$ ipython --no-banner

In [1]: import numpy as np

In [2]: from numpy import linalg as LA

In [3]: np.set_printoptions(suppress=True, linewidth=120)

In [4]: rd = lambda a: np.round(a, 4) + 0

In [5]: mat = np.load("case4.npy")

In [6]: print(mat)
[[-2.9324 -1.1027  2.983 ]
 [ 6.0354  2.0746 -5.9979]
 [-5.9917 -1.9899  5.9887]
 [-5.8534 -1.9512  6.0024]]

In [7]: Q = mat.astype(float).copy()

In [8]: for j in range(3):
   ...:     Q[:, j] -= Q[:, :j] @ (Q[:, :j].T @ Q[:, j])
   ...:     Q[:, j] /= LA.norm(Q[:, j])
   ...: 

In [9]: print(rd(Q.T @ Q))
[[1. 0. 0.]
 [0. 1. 0.]
 [0. 0. 1.]]

In [10]: print(rd(Q))
[[-0.2732 -0.8652  0.2481]
 [ 0.5623  0.2094  0.5321]
 [-0.5583  0.3537 -0.3142]
 [-0.5454  0.2873  0.746 ]]

In [11]: print(LA.matrix_rank(mat, rtol=0.1))
1

In [12]: print(round(np.log10(LA.cond(mat))))
2

In [13]: A2 = mat / LA.norm(mat, axis=1, keepdims=True)

In [14]: G = A2 @ A2.T

In [15]: print(rd(np.degrees(np.arccos(np.clip(G[2, 3], -1, 1)))))
0.7247

In [16]: print(np.argwhere(np.triu(np.abs(G) > 0.95, 1)))
[[0 1]
 [0 2]
 [0 3]
 [1 2]
 [1 3]
 [2 3]]

In [17]: print(rd(G))
[[ 1.     -0.9998  0.9996  0.9996]
 [-0.9998  1.     -1.     -0.9998]
 [ 0.9996 -1.      1.      0.9999]
 [ 0.9996 -0.9998  0.9999  1.    ]]
